>>> import numpy as np
>>> np.set_printoptions(precision=2, suppress=True, linewidth=140)
>>> E = np.load("x.npy")
>>> E
array([[3., 1., 0., 0., 0., 0.],
       [0., 3., 1., 0., 0., 0.],
       [0., 0., 3., 1., 0., 0.],
       [0., 0., 0., 3., 1., 0.],
       [0., 0., 0., 0., 3., 1.],
       [0., 0., 0., 0., 0., 3.]])
>>> E @ E
array([[9., 6., 1., 0., 0., 0.],
       [0., 9., 6., 1., 0., 0.],
       [0., 0., 9., 6., 1., 0.],
       [0., 0., 0., 9., 6., 1.],
       [0., 0., 0., 0., 9., 6.],
       [0., 0., 0., 0., 0., 9.]])
>>> round(np.linalg.det(E), 2)
np.float64(729.0)
>>> (E - E.T) / 2
array([[ 0. ,  0.5,  0. ,  0. ,  0. ,  0. ],
       [-0.5,  0. ,  0.5,  0. ,  0. ,  0. ],
       [ 0. , -0.5,  0. ,  0.5,  0. ,  0. ],
       [ 0. ,  0. , -0.5,  0. ,  0.5,  0. ],
       [ 0. ,  0. ,  0. , -0.5,  0. ,  0.5],
       [ 0. ,  0. ,  0. ,  0. , -0.5,  0. ]])
>>> np.sort(np.abs(np.linalg.eigvals(E)))
array([3., 3., 3., 3., 3., 3.])
>>> np.allclose(E @ E.T, E.T @ E)
False
>>> np.allclose(E, E.T)
False
>>> f, r1 = E[4], E[1]
>>> f @ f
np.float64(10.0)
>>> p = (f @ r1) / (f @ f) * f
>>> np.outer(f, r1)
array([[0., 0., 0., 0., 0., 0.],
       [0., 0., 0., 0., 0., 0.],
       [0., 0., 0., 0., 0., 0.],
       [0., 0., 0., 0., 0., 0.],
       [0., 9., 3., 0., 0., 0.],
       [0., 3., 1., 0., 0., 0.]])
>>> p
array([0., 0., 0., 0., 0., 0.])
>>> round(np.linalg.norm(f + r1) ** 2 + np.linalg.norm(f - r1) ** 2, 2)
np.float64(40.0)
>>> (r1 - p) @ f
np.float64(0.0)
>>> rng = np.random.default_rng(372370)
>>> lab = rng.permutation(6)
>>> B = E[:, lab] * rng.choice([-1, 1], 6)
>>> B
array([[ 0.,  3., -0.,  0.,  1.,  0.],
       [ 0.,  0., -0.,  1.,  3.,  0.],
       [ 0.,  0., -0.,  3.,  0.,  1.],
       [ 1.,  0., -0.,  0.,  0.,  3.],
       [ 3.,  0., -1.,  0.,  0.,  0.],
       [ 0.,  0., -3.,  0.,  0.,  0.]])
>>> Uu, _, vt = np.linalg.svd(E.T @ B)
>>> lab
array([4, 0, 5, 2, 1, 3])
>>> np.round(np.linalg.lstsq(E, B)[0], 2) + 0
array([[ 0.,  1.,  0.,  0.,  0.,  0.],
       [ 0.,  0.,  0.,  0.,  1.,  0.],
       [ 0.,  0.,  0.,  1.,  0.,  0.],
       [ 0.,  0.,  0.,  0.,  0.,  1.],
       [ 1.,  0.,  0.,  0.,  0.,  0.],
       [ 0.,  0., -1.,  0.,  0.,  0.]])
>>> np.round(Uu @ vt, 2) + 0
array([[ 0.,  1.,  0.,  0.,  0.,  0.],
       [ 0.,  0.,  0.,  0.,  1.,  0.],
       [ 0.,  0.,  0.,  1.,  0.,  0.],
       [ 0.,  0.,  0.,  0.,  0.,  1.],
       [ 1.,  0.,  0.,  0.,  0.,  0.],
       [ 0.,  0., -1.,  0.,  0.,  0.]])
>>> x0 = np.array([6, 8, 2, 8, 1, 6])
>>> a = np.maximum(B @ x0, 0)
>>> np.flatnonzero(a > 1e-9)
array([0, 1, 2, 3, 4])
>>> B * (a > 1e-9)[:, None]
array([[ 0.,  3., -0.,  0.,  1.,  0.],
       [ 0.,  0., -0.,  1.,  3.,  0.],
       [ 0.,  0., -0.,  3.,  0.,  1.],
       [ 1.,  0., -0.,  0.,  0.,  3.],
       [ 3.,  0., -1.,  0.,  0.,  0.],
       [ 0.,  0., -0.,  0.,  0.,  0.]])
>>> np.maximum(B @ (3 * x0), 0)
array([75., 33., 90., 72., 48.,  0.])
>>> B.T @ a
array([ 72.,  75., -16., 101.,  58., 102.])
